$ python3 -q
>>> import numpy as np
>>> np.set_printoptions(precision=2, suppress=True, linewidth=100)
>>> rnd = lambda a: np.round(a, 2) + 0
>>> J = np.load("dump.npy")
>>> J
array([[0, 0],
       [0, 3]])
>>> # triangular, det is the product of the diagonal
>>> np.linalg.matrix_power(J - np.diag(np.diag(J)), 2)
array([[0, 0],
       [0, 0]])
>>> try:
...     np.linalg.inv(J)
... except np.linalg.LinAlgError as e:
...     print(e)
... 
Singular matrix
>>> mat = np.loadtxt("x.csv", delimiter=",")
>>> rnd(mat)
array([[ 0.82, -0.29, -0.49, -0.08],
       [-0.29,  0.55, -0.77, -0.12],
       [-0.49, -0.77, -0.34, -0.21],
       [-0.08, -0.12, -0.21,  0.97]])
>>> # symmetric
>>> rnd(np.linalg.norm(mat, axis=0))
array([1., 1., 1., 1.])
>>> rnd(mat[:, 1] @ mat[:, 3])
np.float64(0.0)
>>> rnd(mat @ mat.T)
array([[1., 0., 0., 0.],
       [0., 1., 0., 0.],
       [0., 0., 1., 0.],
       [0., 0., 0., 1.]])
>>> rnd(np.linalg.svd(mat, compute_uv=False))
array([1., 1., 1., 1.])
>>> rnd(np.linalg.norm(mat))
np.float64(2.0)
>>> np.linalg.matrix_rank(mat)
np.int64(4)
>>> rnd(np.abs(mat).max())
np.float64(0.97)
>>> np.count_nonzero(mat)
np.int64(16)
>>> rnd(np.diff(mat, axis=0))
array([[-1.1 ,  0.84, -0.28, -0.04],
       [-0.21, -1.33,  0.44, -0.09],
       [ 0.41,  0.65,  0.13,  1.18]])
>>> rnd(mat.sum(axis=0))
array([-0.04, -0.63, -1.81,  0.56])
>>> C2 = mat.T @ mat
>>> rnd(np.linalg.svd(mat, compute_uv=False) ** 2)
array([1., 1., 1., 1.])
>>> np.trace(C2), rnd((mat ** 2).sum())
(np.float64(4.0), np.float64(4.0))
>>> np.linalg.matrix_rank(C2)
np.int64(4)
>>> rnd(np.linalg.eigvalsh(C2)[::-1])
array([1., 1., 1., 1.])
>>> np.allclose(C2, C2.T)
True
>>> [round(float(np.linalg.det(mat[:i, :i])), 2) + 0 for i in range(1, 5)]
[0.82, 0.37, -0.97, -1.0]
>>> rnd(np.linalg.eigvalsh(mat).min())
np.float64(-1.0)
>>> Q = mat.astype(float).copy()
>>> for j in range(4):
...     Q[:, j] -= Q[:, :j] @ (Q[:, :j].T @ Q[:, j])
...     Q[:, j] /= np.linalg.norm(Q[:, j])
... 
>>> rnd(Q.T @ mat)
array([[1., 0., 0., 0.],
       [0., 1., 0., 0.],
       [0., 0., 1., 0.],
       [0., 0., 0., 1.]])
>>> E = np.load("layer7.npy")
>>> rnd(E)
array([[ 26.53,  -0.41,  11.24, -13.36],
       [  4.39,  -2.38,   4.09,  -0.44],
       [  2.98,  -1.81,   3.06,  -0.06],
       [  2.07,  -1.29,   2.23,   0.06],
       [ -1.51,   0.2 ,  -1.22,   0.2 ],
       [ -1.6 ,   0.19,  -1.28,   0.23],
       [-25.78, -14.04,  -5.1 ,  15.73],
       [-44.43, -26.71,  -5.76,  29.65],
       [-44.97, -27.08,  -5.77,  30.06],
       [-47.24, -28.63,  -5.82,  31.78]])
>>> # null space of dimension 1
>>> blk = np.stack([E, 4 * E, E[::-1]])
>>> (blk @ E.T).shape
(3, 10, 10)
>>> np.linalg.matrix_rank(E, rtol=0.1)
np.int64(2)
>>> rnd(np.linalg.norm(E, 2) / np.linalg.norm(E))
np.float64(0.99)
>>> m1 = np.load("case14.npy")
>>> m1
array([[ 0.38, -0.37, -0.01],
       [-3.96,  3.94,  0.02],
       [-1.7 ,  1.71, -0.02],
       [-1.86,  1.82,  0.04],
       [-0.67,  0.6 , -0.01],
       [ 0.74, -0.75,  0.  ],
       [-0.11,  0.11,  0.02],
       [ 1.04, -1.1 ,  0.  ],
       [ 1.07, -1.07, -0.02],
       [-0.19,  0.21,  0.03],
       [-1.82,  1.81,  0.03],
       [-0.26,  0.23, -0.02],
       [ 0.26, -0.3 , -0.01],
       [-0.34,  0.34, -0.01],
       [ 0.74, -0.72,  0.01]])
>>> U, sv, vt = np.linalg.svd(m1)
>>> rnd(sv)
array([7.67, 0.08, 0.07])
>>> out = U[:, :1] @ np.diag(sv[:1]) @ vt[:1]
>>> np.linalg.matrix_rank(out)
np.int64(1)
>>> np.linalg.matrix_rank(m1, rtol=0.05)
np.int64(1)
>>> dist = np.linalg.norm(m1[:, None] - m1[None], axis=-1)
>>> rnd(np.linalg.norm(m1, axis=1))
array([0.53, 5.59, 2.41, 2.6 , 0.9 , 1.05, 0.16, 1.51, 1.51, 0.28, 2.57, 0.35, 0.4 , 0.48, 1.03])
>>> dist.mean(axis=1).argmax()
np.int64(1)
>>> np.flatnonzero(dist[0] < dist.mean() / 2)
array([ 0,  5,  6,  7,  8,  9, 11, 12, 14])
>>> (dist + 1e9 * np.eye(15)).round(6).argmin(axis=1)
array([12,  3, 10, 10, 13, 14,  9,  8,  7, 11,  3,  9,  0, 11,  5])
>>> dist[0].round(6).argsort(kind="stable")[:4]
array([ 0, 12, 14,  5])
>>> rnd(dist[:5, :5])
array([[0.  , 6.12, 2.94, 3.13, 1.43],
       [6.12, 0.  , 3.18, 2.98, 4.69],
       [2.94, 3.18, 0.  , 0.2 , 1.51],
       [3.13, 2.98, 0.2 , 0.  , 1.7 ],
       [1.43, 4.69, 1.51, 1.7 , 0.  ]])
>>> np.linalg.matrix_rank(dist ** 2)
np.int64(5)
>>> round(np.log10(np.linalg.cond(m1)))
2
>>> rnd(np.abs(np.linalg.svd(m1)[2][-1]))
array([0.17, 0.17, 0.97])
>>> rnd(np.linalg.norm(m1, 2) / np.linalg.norm(m1))
np.float64(1.0)
>>> [round(float(x), 2) for x in np.linalg.svd(m1, compute_uv=False)[:3]]
[7.67, 0.08, 0.07]
>>> u, v = m1[7], m1[13]
>>> rnd(u @ u)
np.float64(2.29)
>>> rnd(u @ v)
np.float64(-0.73)
>>> pr = (u @ v) / (u @ u) * u
>>> rnd(pr)
array([-0.33,  0.35,  0.  ])
>>> rnd(np.linalg.norm(u + v) ** 2 + np.linalg.norm(u - v) ** 2)
np.float64(5.05)
>>> rnd(np.outer(u, v))
array([[-0.35,  0.35, -0.01],
       [ 0.37, -0.37,  0.01],
       [ 0.  ,  0.  ,  0.  ]])
>>> rng = np.random.default_rng(46764)
>>> A = rng.normal(size=(21, 3))
>>> A = 20 * A / np.linalg.norm(A, axis=1, keepdims=True)
>>> rnd(A)
array([[ -1.84, -19.57,   3.7 ],
       [ -8.1 ,  12.66,  13.2 ],
       [ 15.1 , -11.44,  -6.41],
       [  3.91,  18.99,  -4.93],
       [ 19.34,  -1.53,   4.87],
       [ -2.98, -15.71,  12.01],
       [ -4.  ,  16.2 ,  11.02],
       [ 13.37,  12.18,  -8.53],
       [ -7.22,  14.26, -12.02],
       [  4.89,  18.36,  -6.25],
       [ -2.39,  14.18,  13.9 ],
       [  5.93,  -4.38, -18.59],
       [  8.78, -13.28, -12.1 ],
       [ 10.23,   8.17,  15.12],
       [ 17.11,  -7.17,   7.47],
       [ -1.6 ,   6.29,  18.92],
       [ -3.32,  15.64, -12.02],
       [ -2.11,  19.  ,   5.89],
       [ -5.01,   2.18,  19.24],
       [ 10.56, -11.59, -12.42],
       [-17.26,   9.58,  -3.2 ]])
>>> Z = A[[16, 1]].astype(float)
>>> for _ in range(3):
...     idx = np.linalg.norm(A[:, None] - Z, axis=-1).argmin(axis=1)
...     Z = np.array([A[idx == j].mean(axis=0) for j in range(2)])
... 
>>> idx
array([1, 1, 0, 0, 1, 1, 1, 0, 0, 0, 1, 0, 0, 1, 1, 1, 0, 1, 1, 0, 0])
>>> rnd(Z)
array([[ 3.47,  4.83, -9.65],
       [ 1.7 ,  3.15, 11.39]])
>>> rnd(Z[1] - Z[0])
array([-1.78, -1.68, 21.04])
>>> np.abs(Z[1] - Z[0]).argmax()
np.int64(2)
>>> dist = np.linalg.norm(A[:, None] - A[None], axis=-1)
>>> np.flatnonzero(dist[11] < dist.mean() / 2)
array([11, 12, 19])
>>> dist[11].round(6).argsort(kind="stable")[:4]
array([11, 19, 12,  2])
>>> (dist + 1e9 * np.eye(21)).round(6).argmin(axis=1)
array([ 5,  6, 19,  9, 14,  0, 10,  9, 16,  3,  6, 19, 19, 15,  4, 18,  8,  6, 15, 12,  8])
>>> np.unravel_index(dist.round(6).argmax(), dist.shape)
(np.int64(1), np.int64(12))
>>> dist.shape
(21, 21)
